>>> import numpy as np
>>> np.set_printoptions(precision=2, suppress=True, linewidth=100)
>>> A = np.loadtxt("test11.csv", delimiter=",")
>>> print(A)
[[ 4.  4. -1.  6. -1.  6.  5.  1.  5.  6.]
 [ 3.  3. -2.  5. -2.  5.  4.  0.  4.  5.]
 [ 6.  6.  1.  8.  1.  8.  7.  3.  7.  8.]
 [ 5.  5.  0.  7.  0.  7.  6.  2.  6.  7.]
 [ 2.  2. -3.  4. -3.  4.  3. -1.  3.  4.]
 [ 1.  1. -4.  3. -4.  3.  2. -2.  2.  3.]
 [ 2.  2. -3.  4. -3.  4.  3. -1.  3.  4.]
 [ 1.  1. -4.  3. -4.  3.  2. -2.  2.  3.]
 [ 4.  4. -1.  6. -1.  6.  5.  1.  5.  6.]
 [ 3.  3. -2.  5. -2.  5.  4.  0.  4.  5.]
 [ 5.  5.  0.  7.  0.  7.  6.  2.  6.  7.]]
>>> other = A[0, 0] * A[1:] - np.outer(A[1:, 0], A[0])
>>> print(other)
[[  0.   0.  -5.   2.  -5.   2.   1.  -3.   1.   2.]
 [  0.   0.  10.  -4.  10.  -4.  -2.   6.  -2.  -4.]
 [  0.   0.   5.  -2.   5.  -2.  -1.   3.  -1.  -2.]
 [  0.   0. -10.   4. -10.   4.   2.  -6.   2.   4.]
 [  0.   0. -15.   6. -15.   6.   3.  -9.   3.   6.]
 [  0.   0. -10.   4. -10.   4.   2.  -6.   2.   4.]
 [  0.   0. -15.   6. -15.   6.   3.  -9.   3.   6.]
 [  0.   0.   0.   0.   0.   0.   0.   0.   0.   0.]
 [  0.   0.  -5.   2.  -5.   2.   1.  -3.   1.   2.]
 [  0.   0.   5.  -2.   5.  -2.  -1.   3.  -1.  -2.]]
>>> print(np.linalg.matrix_rank(other), np.linalg.matrix_rank(A))
1 2
>>> print(A[:, 0] / A[0, 0])
[1.   0.75 1.5  1.25 0.5  0.25 0.5  0.25 1.   0.75 1.25]
>>> rank = np.linalg.matrix_rank(A)
>>> print(rank)
2
>>> ns = np.linalg.svd(A)[2][rank:].T
>>> print([int(np.linalg.matrix_rank(A[:i])) for i in range(1, len(A) + 1)])
[1, 2, 2, 2, 2, 2, 2, 2, 2, 2, 2]
>>> print(np.linalg.matrix_rank(A.T @ A), np.linalg.matrix_rank(A @ A.T))
2 2
>>> print([int(np.linalg.matrix_rank(A[:, :j + 1])) for j in range(10)])
[1, 1, 2, 2, 2, 2, 2, 2, 2, 2]
>>> print(np.linalg.matrix_rank(A, rtol=0.1))
2
>>> print(round(float(np.linalg.norm(A, 2) / np.linalg.norm(A)), 2))
0.97
>>> U, sigma, Vt = np.linalg.svd(A)
>>> vecs = Vt[:(sigma > 1e-8).sum()]
>>> rng = np.random.default_rng(8482)
>>> x0 = A[3] + -2 * A[10] + rng.integers(2) * np.eye(10)[2]
>>> print(x0)
[-5. -5.  1. -7.  0. -7. -6. -2. -6. -7.]
>>> print(np.diag(vecs.T @ vecs))
[0.1  0.1  0.39 0.19 0.39 0.19 0.13 0.19 0.13 0.19]
>>> print(np.round(A @ np.linalg.pinv(A) @ A, 2) + 0)
[[ 4.  4. -1.  6. -1.  6.  5.  1.  5.  6.]
 [ 3.  3. -2.  5. -2.  5.  4.  0.  4.  5.]
 [ 6.  6.  1.  8.  1.  8.  7.  3.  7.  8.]
 [ 5.  5.  0.  7.  0.  7.  6.  2.  6.  7.]
 [ 2.  2. -3.  4. -3.  4.  3. -1.  3.  4.]
 [ 1.  1. -4.  3. -4.  3.  2. -2.  2.  3.]
 [ 2.  2. -3.  4. -3.  4.  3. -1.  3.  4.]
 [ 1.  1. -4.  3. -4.  3.  2. -2.  2.  3.]
 [ 4.  4. -1.  6. -1.  6.  5.  1.  5.  6.]
 [ 3.  3. -2.  5. -2.  5.  4.  0.  4.  5.]
 [ 5.  5.  0.  7.  0.  7.  6.  2.  6.  7.]]
>>> print(np.allclose(A[:-1].T @ np.linalg.lstsq(A[:-1].T, A[-1])[0], A[-1]))
True
>>> print(np.round(np.trace(np.linalg.pinv(A) @ A), 2))
2.0
>>> mat = np.load("dump.npy")
>>> print(mat.round(2) + 0)
[[-0.29 -0.19 -0.11  0.01  0.02 -0.09  0.24  0.34 -0.12  0.18 -0.42 -0.68]
 [ 0.03  0.    0.16  0.25  0.6   0.5  -0.17  0.09  0.48 -0.01 -0.02 -0.18]
 [ 0.06  0.11 -0.22 -0.82 -0.13  0.41  0.03  0.07  0.22  0.11  0.03 -0.06]
 [-0.38  0.14  0.41 -0.19  0.15 -0.2   0.54 -0.43  0.24 -0.04  0.16 -0.09]
 [ 0.14 -0.06  0.71 -0.28  0.15  0.06 -0.07  0.38 -0.45 -0.04  0.11  0.  ]
 [-0.09 -0.14  0.18 -0.13 -0.08 -0.41 -0.57 -0.07  0.31  0.5   0.18 -0.17]
 [-0.2  -0.36  0.02  0.04 -0.27  0.31 -0.23 -0.31 -0.17 -0.41  0.38 -0.41]
 [ 0.43 -0.04 -0.03  0.23 -0.1   0.2   0.39 -0.07 -0.11  0.55  0.44 -0.2 ]
 [ 0.61  0.01  0.03 -0.17  0.2  -0.18 -0.09 -0.5  -0.1  -0.14 -0.37 -0.31]
 [ 0.32 -0.53  0.23  0.03 -0.36 -0.08  0.24  0.21  0.5  -0.22 -0.13  0.09]
 [-0.12  0.23  0.38  0.18 -0.47  0.4  -0.11 -0.25 -0.02  0.26 -0.48  0.06]
 [-0.17 -0.67 -0.08 -0.12  0.29  0.16  0.06 -0.28 -0.21  0.3  -0.19  0.38]]
>>> print(mat.sum(axis=1))
[-1.13  1.73 -0.22  0.32  0.66 -0.49 -1.62  1.69 -1.03  0.31  0.08 -0.53]
>>> print(np.unravel_index(np.abs(mat).argmax(), mat.shape))
(np.int64(2), np.int64(3))
>>> data = np.eye(13, dtype=int)[rng.permutation(13)]
>>> print(data)
[[0 0 0 0 1 0 0 0 0 0 0 0 0]
 [0 0 0 0 0 1 0 0 0 0 0 0 0]
 [0 0 0 0 0 0 1 0 0 0 0 0 0]
 [1 0 0 0 0 0 0 0 0 0 0 0 0]
 [0 0 0 0 0 0 0 0 0 0 0 1 0]
 [0 0 0 0 0 0 0 1 0 0 0 0 0]
 [0 0 1 0 0 0 0 0 0 0 0 0 0]
 [0 0 0 0 0 0 0 0 1 0 0 0 0]
 [0 0 0 0 0 0 0 0 0 0 1 0 0]
 [0 0 0 0 0 0 0 0 0 0 0 0 1]
 [0 0 0 0 0 0 0 0 0 1 0 0 0]
 [0 0 0 1 0 0 0 0 0 0 0 0 0]
 [0 1 0 0 0 0 0 0 0 0 0 0 0]]
>>> Q, Rm = np.linalg.qr(data)
>>> print(abs(Rm[0, 0]), round(float(np.linalg.norm(data[:, 0])), 2))
1.0 1.0
>>> print(np.abs(np.diag(Rm)))
[1. 1. 1. 1. 1. 1. 1. 1. 1. 1. 1. 1. 1.]
>>> print(np.trace(Q @ Q.T))
13.0
>>> print(np.round(np.sort(np.linalg.eigvals(data).real), 2) + 0)
[-1.   -1.   -0.9  -0.9  -0.22 -0.22  0.    0.    0.62  0.62  1.    1.    1.  ]
>>> print(np.flatnonzero(np.linalg.matrix_power((data != 0) + (data.T != 0) + np.eye(13), 13)[6]))
[2 6]
>>> x0 = np.array([7, 0, 2, -5, 5, 6, -8, 1, 4, -5, 7, -2, 8])
>>> print(round(float(np.linalg.det(data)), 2))
1.0
>>> print(np.abs(np.linalg.eigvals(data)))
[1. 1. 1. 1. 1. 1. 1. 1. 1. 1. 1. 1. 1.]
>>> print(np.sort(np.abs(np.degrees(np.angle(np.linalg.eigvals(data))))))
[  0.     0.     0.    51.43  51.43  90.    90.   102.86 102.86 154.29 154.29 180.   180.  ]
>>> print(13 - np.linalg.matrix_rank(data - np.eye(13), tol=1e-8))
3
>>> M = np.load("layer16.npy")
>>> print(M)
[[-0.24 -0.1  -0.27 -0.26]
 [-0.12 -0.12 -0.63 -0.21]
 [ 0.05  0.08 -0.08 -0.19]
 [-0.2  -0.17  0.4  -0.36]
 [ 0.1  -0.16  0.12  0.01]
 [ 0.49  0.03 -0.28  0.42]
 [-0.56  0.48 -0.25  0.16]
 [-0.22 -0.13  0.08  0.63]
 [-0.02  0.03  0.39  0.04]
 [-0.49 -0.45  0.05  0.17]
 [-0.07 -0.46 -0.1   0.24]
 [ 0.17 -0.5  -0.18 -0.17]]
>>> hat = M @ np.linalg.solve(M.T @ M, M.T)
>>> print(np.trace(hat))
4.0
>>> print(np.round(np.linalg.eigvalsh(hat), 2) + 0)
[0. 0. 0. 0. 0. 0. 0. 0. 1. 1. 1. 1.]
>>> print(hat.round(2) + 0)
[[ 0.21  0.27  0.05  0.05 -0.04 -0.16  0.11 -0.12 -0.11  0.11  0.03  0.1 ]
 [ 0.27  0.47  0.08 -0.13 -0.07  0.02  0.13 -0.14 -0.26  0.05  0.08  0.19]
 [ 0.05  0.08  0.05  0.01 -0.02 -0.03  0.   -0.15 -0.04 -0.09 -0.08  0.02]
 [ 0.05 -0.13  0.01  0.35  0.05 -0.36 -0.13 -0.13  0.14  0.13 -0.04  0.04]
 [-0.04 -0.07 -0.02  0.05  0.05  0.01 -0.16  0.02  0.04  0.03  0.06  0.07]
 [-0.16  0.02 -0.03 -0.36  0.01  0.49 -0.12  0.13 -0.1  -0.2   0.08  0.05]
 [ 0.11  0.13  0.   -0.13 -0.16 -0.12  0.64  0.14 -0.06  0.07 -0.12 -0.32]
 [-0.12 -0.14 -0.15 -0.13  0.02  0.13  0.14  0.48  0.06  0.28  0.22 -0.09]
 [-0.11 -0.26 -0.04  0.14  0.04 -0.1  -0.06  0.06  0.16  0.03 -0.04 -0.1 ]
 [ 0.11  0.05 -0.09  0.13  0.03 -0.2   0.07  0.28  0.03  0.47  0.28  0.1 ]
 [ 0.03  0.08 -0.08 -0.04  0.06  0.08 -0.12  0.22 -0.04  0.28  0.29  0.2 ]
 [ 0.1   0.19  0.02  0.04  0.07  0.05 -0.32 -0.09 -0.1   0.1   0.2   0.34]]
>>> U, sigma, Vt = np.linalg.svd(hat, full_matrices=False)
>>> print(np.allclose(U * sigma @ Vt, hat))
True
>>> print(sigma.round(2) + 0)
[1. 1. 1. 1. 0. 0. 0. 0. 0. 0. 0. 0.]
>>> print(np.round(U.T @ hat @ Vt.T, 2) + 0)
[[1. 0. 0. 0. 0. 0. 0. 0. 0. 0. 0. 0.]
 [0. 1. 0. 0. 0. 0. 0. 0. 0. 0. 0. 0.]
 [0. 0. 1. 0. 0. 0. 0. 0. 0. 0. 0. 0.]
 [0. 0. 0. 1. 0. 0. 0. 0. 0. 0. 0. 0.]
 [0. 0. 0. 0. 0. 0. 0. 0. 0. 0. 0. 0.]
 [0. 0. 0. 0. 0. 0. 0. 0. 0. 0. 0. 0.]
 [0. 0. 0. 0. 0. 0. 0. 0. 0. 0. 0. 0.]
 [0. 0. 0. 0. 0. 0. 0. 0. 0. 0. 0. 0.]
 [0. 0. 0. 0. 0. 0. 0. 0. 0. 0. 0. 0.]
 [0. 0. 0. 0. 0. 0. 0. 0. 0. 0. 0. 0.]
 [0. 0. 0. 0. 0. 0. 0. 0. 0. 0. 0. 0.]
 [0. 0. 0. 0. 0. 0. 0. 0. 0. 0. 0. 0.]]
>>> print(np.round(Vt @ Vt.T, 2) + 0)
[[1. 0. 0. 0. 0. 0. 0. 0. 0. 0. 0. 0.]
 [0. 1. 0. 0. 0. 0. 0. 0. 0. 0. 0. 0.]
 [0. 0. 1. 0. 0. 0. 0. 0. 0. 0. 0. 0.]
 [0. 0. 0. 1. 0. 0. 0. 0. 0. 0. 0. 0.]
 [0. 0. 0. 0. 1. 0. 0. 0. 0. 0. 0. 0.]
 [0. 0. 0. 0. 0. 1. 0. 0. 0. 0. 0. 0.]
 [0. 0. 0. 0. 0. 0. 1. 0. 0. 0. 0. 0.]
 [0. 0. 0. 0. 0. 0. 0. 1. 0. 0. 0. 0.]
 [0. 0. 0. 0. 0. 0. 0. 0. 1. 0. 0. 0.]
 [0. 0. 0. 0. 0. 0. 0. 0. 0. 1. 0. 0.]
 [0. 0. 0. 0. 0. 0. 0. 0. 0. 0. 1. 0.]
 [0. 0. 0. 0. 0. 0. 0. 0. 0. 0. 0. 1.]]
